>>> import numpy as np
>>> np.set_printoptions(precision=3, suppress=True, linewidth=100, legacy="1.25")
>>> rnd = lambda a: np.round(a, 3) + 0
>>> mat = np.loadtxt("test6.csv", delimiter=",")
>>> mat
array([[  2.598,  -1.812,   2.598,   6.941],
       [  2.618,  -1.038,   2.618,   5.029],
       [  1.963,   0.018,   1.963,   1.929],
       [  0.928,   0.131,   0.928,   0.785],
       [  0.833,   0.12 ,   0.833,   0.722],
       [  0.558,   0.776,   0.558,  -2.911],
       [  1.937,   1.948,   1.937,  -5.875],
       [  3.04 ,   2.864,   3.04 ,  -8.034],
       [  6.419,   5.661,   6.419, -14.33 ],
       [  6.426,   5.667,   6.426, -14.343],
       [ 10.306,   8.899,  10.306, -21.373]])
>>> np.abs(np.diag(np.linalg.qr(mat)[1])) > 1e-9
array([ True,  True, False,  True])
>>> np.linalg.lstsq(mat[:-1].T, mat[-1])[2]
3
>>> np.allclose(mat[:-1].T @ np.linalg.lstsq(mat[:-1].T, mat[-1])[0], mat[-1])
True
>>> try:
...     np.linalg.inv(mat)
... except np.linalg.LinAlgError as e:
...     print(e)
... 
Last 2 dimensions of the array must be square
>>> Ac = mat - mat.mean(axis=0)
>>> Uu, sig, VT = np.linalg.svd(Ac, full_matrices=False)
>>> np.linalg.matrix_rank(Ac)
3
>>> np.searchsorted(np.cumsum(sig ** 2) / (sig ** 2).sum(), 0.9) + 1
1
>>> rnd(sig)
array([32.58 ,  6.867,  0.549,  0.   ])
>>> rnd((sig ** 2).sum() ** 2 / (sig ** 4).sum())
1.089
>>> np.abs(Uu[:, 0]).argmax()
10
>>> idx = mat[:, 1] > np.median(mat[:, 1])
>>> u = mat[idx].mean(axis=0) - mat[~idx].mean(axis=0)
>>> ((mat - mat.mean(axis=0)) @ u > 0).astype(int)
array([0, 0, 0, 0, 0, 0, 1, 1, 1, 1, 1])
>>> X = np.loadtxt("data.csv", delimiter=",")
>>> X
array([[  1.3,  -1.6,  -0.3,  -0.2],
       [  1.1,  -0.7,  -0.2,  -0.7],
       [ -0.3,  -0.6,   1. ,  -1.4],
       [  0.9,   0.2,  -1.4,  -0.8],
       [  0.7,   0.6,   0.5,  -1.8],
       [ -0.7,   1.2,  -0.1,  -0.2],
       [ -0.7,  -0.9,  -0.8,  -0.4],
       [  2. ,  -2.2,  -2.2,   0.2],
       [  1.6,  -0.7,   0.3,   0.6],
       [ -1. ,  -1. ,  -2.8,   0.2],
       [  0.2,   0.4,  -0.8,   0.4],
       [  0.3,   0.3,   1. ,   0.1],
       [-12. ,  -8. ,  18. ,  32. ],
       [  0.1,   1.5,  -0.4,  -2.6],
       [ -0.4,  -0.1,  -0.1,   0.8],
       [ -0.1,   0.5,  -0.9,   0.4],
       [  0.2,   2.4,  -0.7,  -0.2],
       [  2.2,   0.7,   0.9,   0. ],
       [  0.3,   1.1,  -1.5,  -0.6],
       [ -0.8,  -0.7,  -0.7,   1. ],
       [  1.9,   0.3,   0.9,  -0.3],
       [  0.4,  -1.5,   1.5,   0.2],
       [ -3.4,   0.8,   1.3,  -1.7],
       [  0.3,  -1.1,   1.1,  -2.2],
       [  1.9,   0.1,  -0.9,  -0.5]])
>>> C = X[[16, 11]].astype(float)
>>> for _ in range(7):
...     idx = np.linalg.norm(X[:, None] - C, axis=-1).argmin(axis=1)
...     C = np.array([X[idx == j].mean(axis=0) for j in range(2)])
... 
>>> idx
array([0, 0, 0, 0, 0, 0, 0, 0, 0, 0, 0, 0, 1, 0, 0, 0, 0, 0, 0, 0, 0, 0, 0, 0, 0])
>>> rnd(C)
array([[  0.333,  -0.042,  -0.221,  -0.404],
       [-12.   ,  -8.   ,  18.   ,  32.   ]])
>>> np.bincount(idx)
array([24,  1])
>>> vec = np.array([0, 0, 1, 0])
>>> a = np.maximum(X @ vec, 0)
>>> rnd(np.maximum(X @ (3 * vec), 0))
array([ 0. ,  0. ,  3. ,  0. ,  1.5,  0. ,  0. ,  0. ,  0.9,  0. ,  0. ,  3. , 54. ,  0. ,  0. ,
        0. ,  0. ,  2.7,  0. ,  0. ,  2.7,  4.5,  3.9,  3.3,  0. ])
>>> X * (a > 1e-9)[:, None]
array([[  0. ,  -0. ,  -0. ,  -0. ],
       [  0. ,  -0. ,  -0. ,  -0. ],
       [ -0.3,  -0.6,   1. ,  -1.4],
       [  0. ,   0. ,  -0. ,  -0. ],
       [  0.7,   0.6,   0.5,  -1.8],
       [ -0. ,   0. ,  -0. ,  -0. ],
       [ -0. ,  -0. ,  -0. ,  -0. ],
       [  0. ,  -0. ,  -0. ,   0. ],
       [  1.6,  -0.7,   0.3,   0.6],
       [ -0. ,  -0. ,  -0. ,   0. ],
       [  0. ,   0. ,  -0. ,   0. ],
       [  0.3,   0.3,   1. ,   0.1],
       [-12. ,  -8. ,  18. ,  32. ],
       [  0. ,   0. ,  -0. ,  -0. ],
       [ -0. ,  -0. ,  -0. ,   0. ],
       [ -0. ,   0. ,  -0. ,   0. ],
       [  0. ,   0. ,  -0. ,  -0. ],
       [  2.2,   0.7,   0.9,   0. ],
       [  0. ,   0. ,  -0. ,  -0. ],
       [ -0. ,  -0. ,  -0. ,   0. ],
       [  1.9,   0.3,   0.9,  -0.3],
       [  0.4,  -1.5,   1.5,   0.2],
       [ -3.4,   0.8,   1.3,  -1.7],
       [  0.3,  -1.1,   1.1,  -2.2],
       [  0. ,   0. ,  -0. ,  -0. ]])
>>> a
array([ 0. ,  0. ,  1. ,  0. ,  0.5,  0. ,  0. ,  0. ,  0.3,  0. ,  0. ,  1. , 18. ,  0. ,  0. ,
        0. ,  0. ,  0.9,  0. ,  0. ,  0.9,  1.5,  1.3,  1.1,  0. ])
>>> rnd(X.T @ a)
array([-214.97, -145.73,  333.11,  569.38])
>>> hat = X @ np.linalg.solve(X.T @ X, X.T)
>>> np.linalg.matrix_rank(np.eye(25) - hat)
21
>>> rnd(np.linalg.eigvalsh(hat))
array([0., 0., 0., 0., 0., 0., 0., 0., 0., 0., 0., 0., 0., 0., 0., 0., 0., 0., 0., 0., 0., 1., 1.,
       1., 1.])
>>> other = np.array([[0, 1, 0, 1, 1],
...     [3, 1, 3, 2, 3],
...     [2, 3, 0, 3, 1],
...     [0, 3, 1, 0, 2],
...     [0, 3, 1, 1, 1]])
>>> other[-1] = other[0]
>>> E = other + 0.3 * np.eye(5)
>>> E
array([[0.3, 1. , 0. , 1. , 1. ],
       [3. , 1.3, 3. , 2. , 3. ],
       [2. , 3. , 0.3, 3. , 1. ],
       [0. , 3. , 1. , 0.3, 2. ],
       [0. , 1. , 0. , 1. , 1.3]])
>>> rng = np.random.default_rng(2289)
>>> other = E + rng.integers(-2, 3, (5, 4)) @ rng.integers(-2, 3, (4, 5))
>>> other
array([[-3.7,  5. ,  0. ,  1. , -4. ],
       [ 5. , -0.7,  1. , -2. ,  6. ],
       [ 6. , -1. ,  6.3,  9. , -1. ],
       [ 2. ,  1. , -3. , -1.7, 10. ],
       [-2. ,  3. , -3. ,  2. ,  3.3]])
>>> np.linalg.matrix_rank(other - E, tol=1e-8)
4
>>> rnd(other - E)
array([[-4.,  4.,  0.,  0., -5.],
       [ 2., -2., -2., -4.,  3.],
       [ 4., -4.,  6.,  6., -2.],
       [ 2., -2., -4., -2.,  8.],
       [-2.,  2., -3.,  1.,  2.]])
>>> rnd(np.linalg.svd(other - E, compute_uv=False))
array([13.286, 10.906,  4.505,  0.512,  0.   ])
>>> rnd(np.trace(other))
3.5
>>> (other - other.T) / 2
array([[ 0. ,  0. , -3. , -0.5, -1. ],
       [ 0. ,  0. ,  1. , -1.5,  1.5],
       [ 3. , -1. ,  0. ,  6. ,  1. ],
       [ 0.5,  1.5, -6. ,  0. ,  4. ],
       [ 1. , -1.5, -1. , -4. ,  0. ]])
>>> np.allclose(other @ other.T, other.T @ other)
False
>>> vec = np.array([-2, -1, -1, 0, -2])
>>> E @ vec
array([ -3.6, -16.3,  -9.3,  -8. ,  -3.6])
>>> np.einsum("ij,j->i", E, vec)
array([ -3.6, -16.3,  -9.3,  -8. ,  -3.6])
>>> vec = np.array([-3, 2, 0, -3, 3])
>>> rhs = E @ vec
>>> rnd(rhs)
array([ 1.1, -3.4, -6. , 11.1,  2.9])
>>> rnd(np.linalg.solve(E, E[:, 4]))
array([0., 0., 0., 0., 1.])
>>> rnd(np.linalg.solve(E, 2 * rhs))
array([-6.,  4.,  0., -6.,  6.])
>>> rnd(np.linalg.solve(E.T, E[0]))
array([1., 0., 0., 0., 0.])
>>> rnd(np.linalg.eigvals(E))
array([ 7.006+0.j   ,  0.3  +0.j   ,  0.3  +0.j   , -2.053+1.012j, -2.053-1.012j])
>>> rnd(np.linalg.det(E[::-1]))
3.304
>>> rnd(np.linalg.det(E.T))
3.304
>>> np.einsum("ii->", E)
3.5
>>> rnd(np.linalg.det(2 * E)), rnd(np.linalg.det(E))
(105.716, 3.304)
>>> W0 = np.load("run6.npy")
>>> W0
array([[ 1.965,  1.991,  0.021, -1.004],
       [ 2.003,  1.977,  0.019, -0.978],
       [ 1.972,  2.011, -0.001, -0.96 ],
       [ 2.018,  1.977, -0.002, -1.011],
       [ 1.99 ,  2.019, -0.001, -1.025],
       [ 1.983,  1.993,  0.011, -0.978],
       [ 2.03 ,  1.968, -0.032, -1.016],
       [ 2.027,  2.007, -0.01 , -1.002],
       [ 2.007,  2.016,  0.023, -1.01 ],
       [-1.994, -1.004, -1.017,  2.017],
       [-1.992, -1.009, -0.996,  2.015],
       [-1.984, -0.975, -1.011,  1.984],
       [-2.011, -1.029, -0.989,  1.99 ],
       [-1.965, -1.007, -1.051,  2.046],
       [-1.961, -1.016, -0.994,  1.974],
       [-2.01 , -1.038, -1.006,  2.01 ],
       [-1.998, -1.004, -0.958,  1.994],
       [-1.985, -0.994, -1.021,  1.974],
       [ 2.026, -2.021, -1.989, -1.039],
       [ 1.998, -1.996, -2.021, -0.998],
       [ 2.016, -2.006, -1.982, -0.99 ],
       [ 2.   , -2.03 , -2.008, -0.979],
       [ 1.959, -2.031, -1.99 , -0.99 ],
       [ 1.998, -1.974, -1.988, -1.038],
       [ 1.982, -1.998, -1.969, -1.031],
       [ 2.04 , -1.992, -1.987, -1.011],
       [ 1.995, -2.019, -1.986, -0.999]])
>>> D = np.linalg.norm(W0[:, None] - W0[None], axis=-1)
>>> D.mean(axis=1).argmax()
15
>>> np.linalg.matrix_rank(D ** 2)
6
